% ipython --no-banner

In [1]: import numpy as np

In [2]: import numpy.linalg as la

In [3]: np.set_printoptions(precision=2, suppress=True, linewidth=200, floatmode="fixed")

In [4]: def rd(a):
   ...:     return np.round(a, 2) + 0
   ...: 

In [5]: X = np.array([[0, -2, 4, 7],
   ...:     [-6, 7, 4, 5],
   ...:     [18, -12, -12, 19],
   ...:     [6, 6, -12, 15],
   ...:     [-6, 5, 8, 12]])

In [6]: X
Out[6]: 
array([[  0,  -2,   4,   7],
       [ -6,   7,   4,   5],
       [ 18, -12, -12,  19],
       [  6,   6, -12,  15],
       [ -6,   5,   8,  12]])

In [7]: # null space of dimension 1

In [8]: U, sig, Vt = la.svd(X)

In [9]: rd(sig)
Out[9]: array([35.55, 21.40, 12.49,  0.00])

In [10]: other = U[:, :3] @ np.diag(sig[:3]) @ Vt[:3]

In [11]: rd(la.norm(X - other, 2)), rd(sig[3])
Out[11]: (np.float64(0.0), np.float64(0.0))

In [12]: la.matrix_rank(other)
Out[12]: np.int64(3)

In [13]: w1 = np.array([[1, 2, 2], [-1, 3, 1], [-1, -3, -2], [-3, 0, 0]])

In [14]: c = np.array([-3, 4, 9])

In [15]: hid = np.maximum(X @ w1 + c, 0)

In [16]: (hid > 0).astype(int)
Out[16]: 
array([[0, 0, 0],
       [0, 1, 0],
       [0, 1, 1],
       [0, 1, 1],
       [0, 0, 0]])

In [17]: la.matrix_rank(hid)
Out[17]: np.int64(2)

In [18]: (hid > 0).mean(axis=0)
Out[18]: array([0.00, 0.60, 0.40])

In [19]: cent = np.array([[-1, 1], [0, 0], [1, -1]])

In [20]: (hid @ cent).round(6).argmax(axis=1)
Out[20]: array([0, 0, 0, 0, 0])

In [21]: w1 @ cent
Out[21]: 
array([[ 1, -1],
       [ 2, -2],
       [-1,  1],
       [ 3, -3]])

In [22]: rd(np.trace(la.pinv(X) @ X))
Out[22]: np.float64(3.0)

In [23]: la.lstsq(X[:-1].T, X[-1])[2]
Out[23]: np.int32(3)

In [24]: np.diff(X, axis=0)
Out[24]: 
array([[ -6,   9,   0,  -2],
       [ 24, -19, -16,  14],
       [-12,  18,   0,  -4],
       [-12,  -1,  20,  -3]])

In [25]: rd(la.norm(X))
Out[25]: np.float64(43.34)

In [26]: X - X[0]
Out[26]: 
array([[  0,   0,   0,   0],
       [ -6,   9,   0,  -2],
       [ 18, -10, -16,  12],
       [  6,   8, -16,   8],
       [ -6,   7,   4,   5]])

In [27]: X[5]
---------------------------------------------------------------------------
IndexError                                Traceback (most recent call last)
Cell In[27], line 1
----> 1 X[5]

IndexError: index 5 is out of bounds for axis 0 with size 5

In [28]: rd(la.svd(X, compute_uv=False))
Out[28]: array([35.55, 21.40, 12.49,  0.00])

In [29]: X.sum(axis=0)
Out[29]: array([12,  4, -8, 58])
